% python3 -q
>>> import numpy as np
>>> np.set_printoptions(suppress=True, linewidth=200)
>>> W0 = np.load("out12.npy")
>>> W0
array([[ 1., -1.,  0.],
       [-1.,  2., -1.],
       [ 0., -1.,  0.]])
>>> Q = W0.astype(float).copy()
>>> for j in range(3):
...     Q[:, j] -= Q[:, :j] @ (Q[:, :j].T @ Q[:, j])
...     Q[:, j] /= np.linalg.norm(Q[:, j])
... 
>>> Q.round(2)
array([[ 0.71,  0.41, -0.58],
       [-0.71,  0.41, -0.58],
       [ 0.  , -0.82, -0.58]])
>>> np.round((Q - Q.T) / 2, 2)
array([[ 0.  ,  0.56, -0.29],
       [-0.56,  0.  ,  0.12],
       [ 0.29, -0.12,  0.  ]])
>>> np.round(Q @ Q, 2)
array([[ 0.21,  0.93, -0.31],
       [-0.79,  0.35,  0.51],
       [ 0.58,  0.14,  0.8 ]])
>>> round(float(np.linalg.det(Q)), 2)
-1.0
>>> np.round(np.sort(np.abs(np.linalg.eigvals(Q))), 2)
array([1., 1., 1.])
>>> np.round((Q + Q.T) / 2, 2)
array([[ 0.71, -0.15, -0.29],
       [-0.15,  0.41, -0.7 ],
       [-0.29, -0.7 , -0.58]])
>>> round(np.abs(np.linalg.eigvals(Q)).max(), 2)
np.float64(1.0)
>>> np.linalg.determinant(Q)
Traceback (most recent call last):
  File "<python-input-13>", line 1, in <module>
    np.linalg.determinant(Q)
    ^^^^^^^^^^^^^^^^^^^^^
AttributeError: module 'numpy.linalg' has no attribute 'determinant'
>>> np.round(np.poly(W0), 2) + 0
array([ 1., -3.,  0.,  1.])
>>> np.kron(np.eye(2, dtype=int), W0)
array([[ 1., -1.,  0.,  0., -0.,  0.],
       [-1.,  2., -1., -0.,  0., -0.],
       [ 0., -1.,  0.,  0., -0.,  0.],
       [ 0., -0.,  0.,  1., -1.,  0.],
       [-0.,  0., -0., -1.,  2., -1.],
       [ 0., -0.,  0.,  0., -1.,  0.]])
>>> np.round(np.linalg.det(W0.T), 2)
np.float64(-1.0)
>>> round(float(np.linalg.det(2 * W0)), 2), round(float(np.linalg.det(W0)), 2)
(-8.0, -1.0)
>>> round(float(np.linalg.det(W0[::-1])), 2)
1.0
>>> M = np.load("layer18.npy")
>>> M
array([[-0.9,  2. , -1. , -1. ],
       [ 2. ,  1.1, -2. ,  0. ],
       [ 2. , -1. , -0.9,  2. ],
       [-1. ,  2. , -1. , -0.9]])
>>> np.round(np.sort(np.abs(np.linalg.eigvals(M))), 2)
array([0.1, 0.1, 1.1, 2.9])
>>> np.allclose(M, M.T)
False
>>> round(float(np.linalg.det(M)), 2)
-0.03
>>> left, sigma, Vt = np.linalg.svd(M)
>>> np.argmax(sigma[:-1] / (sigma[1:] + 1e-6)) + 1
np.int64(3)
>>> sigma.round(2) + 0
array([4.35, 3.61, 0.84, 0.  ])
>>> other = left[:, :3] @ np.diag(sigma[:3]) @ Vt[:3]
>>> np.round(np.linalg.norm(M - other, 2), 2), round(sigma[3], 2)
(np.float64(0.0), np.float64(0.0))
>>> np.round(np.abs(M - other).max(), 2)
np.float64(0.0)
>>> arr = np.load("dump.npy")
>>> arr.round(2)
array([[-0.63,  0.21,  0.66, -0.34],
       [-0.74, -0.41, -0.38,  0.38],
       [-0.11,  0.79, -0.05,  0.6 ],
       [ 0.21, -0.39,  0.64,  0.62]])
>>> np.round(np.linalg.norm(arr, axis=0), 2)
array([1., 1., 1., 1.])
>>> np.round(np.linalg.pinv(arr), 2)
array([[-0.63, -0.74, -0.11,  0.21],
       [ 0.21, -0.41,  0.79, -0.39],
       [ 0.66, -0.38, -0.05,  0.64],
       [-0.34,  0.38,  0.6 ,  0.62]])
>>> def softmax(z):
...     e = np.exp(z - z.max(axis=-1, keepdims=True))
...     return e / e.sum(axis=-1, keepdims=True)
... 
>>> np.round(softmax(10 * arr[2]), 2) + 0
array([0.  , 0.88, 0.  , 0.12])
>>> S = arr @ arr.T / np.sqrt(4)
>>> np.round(softmax(S), 2)
array([[0.35, 0.22, 0.22, 0.22],
       [0.22, 0.35, 0.22, 0.22],
       [0.22, 0.22, 0.35, 0.22],
       [0.22, 0.22, 0.22, 0.35]])
>>> softmax(S).round(6).argmax(axis=1)
array([0, 1, 2, 3])
>>> np.unravel_index(np.abs(arr).argmax(), arr.shape)
(np.int64(2), np.int64(1))
>>> np.count_nonzero(arr)
np.int64(16)
>>> arr.shape
(4, 4)
>>> np.linalg.rank(arr)
Traceback (most recent call last):
  File "<python-input-42>", line 1, in <module>
    np.linalg.rank(arr)
    ^^^^^^^^^^^^^^
AttributeError: module 'numpy.linalg' has no attribute 'rank'
>>> np.round(arr.sum(axis=1), 2)
array([-0.09, -1.14,  1.23,  1.08])
>>> np.round(np.linalg.svd(arr, compute_uv=False), 2)
array([1., 1., 1., 1.])
>>> np.round(np.diff(arr, axis=0), 2)
array([[-0.11, -0.62, -1.04,  0.72],
       [ 0.63,  1.2 ,  0.32,  0.21],
       [ 0.32, -1.19,  0.7 ,  0.02]])
>>> np.round(arr.mean(axis=0), 2)
array([-0.32,  0.05,  0.22,  0.32])
>>> cov = arr.T @ arr
>>> np.round(np.diag(cov), 2)
array([1., 1., 1., 1.])
>>> np.linalg.matrix_rank(cov)
np.int64(4)
>>> np.allclose(cov, cov.T)
True
>>> assert arr == arr.T
Traceback (most recent call last):
  File "<python-input-51>", line 1, in <module>
    assert arr == arr.T
           ^^^^^^^^^^^^
ValueError: The truth value of an array with more than one element is ambiguous. Use a.any() or a.all()
>>> np.linalg.determinant(arr)
Traceback (most recent call last):
  File "<python-input-52>", line 1, in <module>
    np.linalg.determinant(arr)
    ^^^^^^^^^^^^^^^^^^^^^
AttributeError: module 'numpy.linalg' has no attribute 'determinant'
>>> np.allclose(arr @ arr.T, arr.T @ arr)
True
>>> np.allclose(arr, arr.T)
False
>>> np.round((arr - arr.T) / 2, 2)
array([[ 0.  ,  0.48,  0.38, -0.27],
       [-0.48,  0.  , -0.59,  0.39],
       [-0.38,  0.59,  0.  , -0.02],
       [ 0.27, -0.39,  0.02,  0.  ]])
>>> np.round(np.linalg.det(arr), 2)
np.float64(-1.0)
>>> np.round((arr + arr.T) / 2, 2)
array([[-0.63, -0.26,  0.28, -0.06],
       [-0.26, -0.41,  0.21, -0.01],
       [ 0.28,  0.21, -0.05,  0.62],
       [-0.06, -0.01,  0.62,  0.62]])
>>> np.round(arr @ arr, 2)
array([[ 0.1 ,  0.44, -0.75,  0.48],
       [ 0.89, -0.44, -0.07,  0.11],
       [-0.39, -0.63,  0.02,  0.68],
       [ 0.22,  0.47,  0.65,  0.55]])
>>> rng = np.random.default_rng(8)
>>> theta = np.sort(rng.uniform(-2, 2, 18))
>>> mat = np.c_[theta, theta ** 2, theta ** 3] @ np.array([[2, 1, 1], [0, 1, -3], [-1, 3, 2]])
>>> mat.round(2)
array([[  0.74, -10.76, -16.76],
       [ -0.52,  -5.69, -10.04],
       [ -0.61,  -5.23,  -9.4 ],
       [ -0.96,  -3.29,  -6.46],
       [ -1.02,  -2.81,  -5.7 ],
       [ -1.03,  -2.78,  -5.64],
       [ -1.07,  -1.34,  -3.07],
       [ -1.05,  -1.21,  -2.79],
       [ -0.89,  -0.65,  -1.55],
       [ -0.79,  -0.49,  -1.17],
       [ -0.59,  -0.3 ,  -0.65],
       [ -0.48,  -0.23,  -0.46],
       [ -0.17,  -0.08,  -0.11],
       [  0.68,   0.64,   0.06],
       [  0.77,   7.1 ,   0.23],
       [  0.53,   8.77,   0.48],
       [ -0.28,  13.39,   1.39],
       [ -3.51,  27.96,   5.36]])
>>> d = np.linalg.norm(mat[:, None] - mat[None], axis=-1)
>>> d.shape
(18, 18)
>>> np.flatnonzero(d[3] < d.mean() / 2)
array([1, 2, 3, 4, 5, 6, 7])
>>> d.mean(axis=1).argmax()
np.int64(17)
>>> np.linalg.matrix_rank(d ** 2)
np.int64(5)
>>> Xs = mat - mat.mean(axis=0)
>>> left, sigma, Vt = np.linalg.svd(Xs, full_matrices=False)
>>> np.round(Xs.mean(axis=0), 2) + 0
array([0., 0., 0.])
>>> np.searchsorted(np.cumsum(sigma ** 2) / (sigma ** 2).sum(), 0.9) + 1
np.int64(1)
>>> np.abs(Vt[0]).argmax()
np.int64(1)
>>> np.round(sigma ** 2 / (sigma ** 2).sum(), 2)
array([0.91, 0.08, 0.01])
>>> np.linalg.matrix_rank(Xs)
np.int64(3)
>>> np.round(Vt[0] * np.sign(Vt[0, np.abs(Vt[0]).argmax()]), 2)
array([-0.05,  0.88,  0.47])
>>> Q, R = np.linalg.qr(mat)
>>> np.round(Q.T @ Q, 2) + 0
array([[1., 0., 0.],
       [0., 1., 0.],
       [0., 0., 1.]])
>>> np.round(np.abs(np.diag(R)), 2)
array([ 4.71, 31.7 , 18.11])
>>> R.round(2)
array([[-4.71, 17.02, -1.44],
       [ 0.  , 31.7 , 17.28],
       [ 0.  ,  0.  , 18.11]])
>>> E = np.load("x.npy")
>>> E
array([[ 0.8,  0.1,  0.2, -0.2],
       [-0.2,  0.5, -1. ,  0.1],
       [-1.5,  0.4, -1. ,  0.3],
       [-0.4,  1.3,  0.5, -0.2]])
>>> P = np.triu(np.array([[2, 3, 2, 5], [2, 4, 2, 2], [1, 3, 5, 5], [5, 5, 3, 0]]), 1) + np.eye(4)
>>> other = P @ E @ np.linalg.inv(P)
>>> np.linalg.matrix_rank(other)
np.int64(4)
>>> np.round(np.poly(other), 2)
array([ 1.  , -0.1 , -0.6 ,  0.1 ,  0.09])
>>> round(float(np.trace(other)), 2), np.round(np.trace(E), 2)
(0.1, np.float64(0.1))
>>> np.round(P @ E - E @ P, 2)
array([[-5.6,  6.4, -4.3, -5.3],
       [-3.8,  4. , -1.6,  5.2],
       [-2. , 11. ,  4.7, 10.7],
       [ 0. ,  1.2, -1.8, -3.1]])
>>> round(np.linalg.det(other), 2)
np.float64(0.09)
>>> left, sigma, Vt = np.linalg.svd(E)
>>> sigma.round(2)
array([2.21, 1.43, 0.86, 0.03])
>>> other = left[:, :3] @ np.diag(sigma[:3]) @ Vt[:3]
>>> round(np.linalg.norm(E - other) / np.linalg.norm(E), 2)
np.float64(0.01)
>>> np.linalg.matrix_rank(E, rtol=0.05)
np.int64(3)
>>> round(float(np.linalg.norm(E - other, 2)), 2), round(float(sigma[3]), 2)
(0.03, 0.03)
>>> np.linalg.matrix_rank(other)
np.int64(3)
>>> np.kron(np.eye(2, dtype=int), E)
array([[ 0.8,  0.1,  0.2, -0.2,  0. ,  0. ,  0. , -0. ],
       [-0.2,  0.5, -1. ,  0.1, -0. ,  0. , -0. ,  0. ],
       [-1.5,  0.4, -1. ,  0.3, -0. ,  0. , -0. ,  0. ],
       [-0.4,  1.3,  0.5, -0.2, -0. ,  0. ,  0. , -0. ],
       [ 0. ,  0. ,  0. , -0. ,  0.8,  0.1,  0.2, -0.2],
       [-0. ,  0. , -0. ,  0. , -0.2,  0.5, -1. ,  0.1],
       [-0. ,  0. , -0. ,  0. , -1.5,  0.4, -1. ,  0.3],
       [-0. ,  0. ,  0. , -0. , -0.4,  1.3,  0.5, -0.2]])
>>> round(np.linalg.det(E[::-1]), 2)
np.float64(0.09)
>>> round(float(np.linalg.eigvals(E).sum().real), 2)
0.1
>>> round(float(np.linalg.det(E.T)), 2)
0.09
>>> np.einsum("ij,ji->", E, E)
np.float64(1.21)
>>> round(float(np.linalg.det(2 * E)), 2), round(float(np.linalg.det(E)), 2)
(1.42, 0.09)
>>> np.round(np.linalg.eigvals(E), 2)
array([-0.71+0.j  , -0.34+0.j  ,  0.58+0.19j,  0.58-0.19j])
>>> round(np.abs(np.linalg.eigvals(E)).max(), 2)
np.float64(0.71)
>>> round(float(np.trace(E)), 2)
0.1
>>> E.inv()
Traceback (most recent call last):
  File "<python-input-105>", line 1, in <module>
    E.inv()
    ^^^^^
AttributeError: 'numpy.ndarray' object has no attribute 'inv'
>>> round(float(np.linalg.det(E)), 2)
0.09
>>> np.round(E @ E, 2)
array([[ 0.4 , -0.05, -0.24, -0.05],
       [ 1.2 , -0.04,  0.51, -0.23],
       [ 0.1 ,  0.04,  0.45, -0.02],
       [-1.25,  0.55, -1.98,  0.4 ]])
>>> feats = np.load("run11.npy")
>>> feats
array([[ 0.5, -0.1, -0.5],
       [-1.2,  0.9,  0. ],
       [-0.3,  0.9,  0. ],
       [-0.7, -0.2, -0.3],
       [ 0.9, -0.3,  0. ],
       [-2. ,  5.5,  3.5],
       [ 0.5,  1.1, -2.6],
       [ 0.6, -0.3, -0.6],
       [ 1.2,  0.7, -0.3],
       [ 0.8, -0.3, -1. ],
       [ 0.6,  0. ,  0.7],
       [-1. , -0.6,  1. ],
       [ 2. , -0.7, -0.7],
       [-0.2,  1.3,  0.6]])
>>> other = feats / np.sqrt((feats ** 2).mean(axis=1, keepdims=True))
>>> other[5].round(2)
array([-0.51,  1.4 ,  0.89])
>>> np.linalg.matrix_rank(other) == np.linalg.matrix_rank(feats)
np.True_
>>> np.linalg.matrix_rank(feats - feats.mean(axis=1, keepdims=True))
np.int64(2)
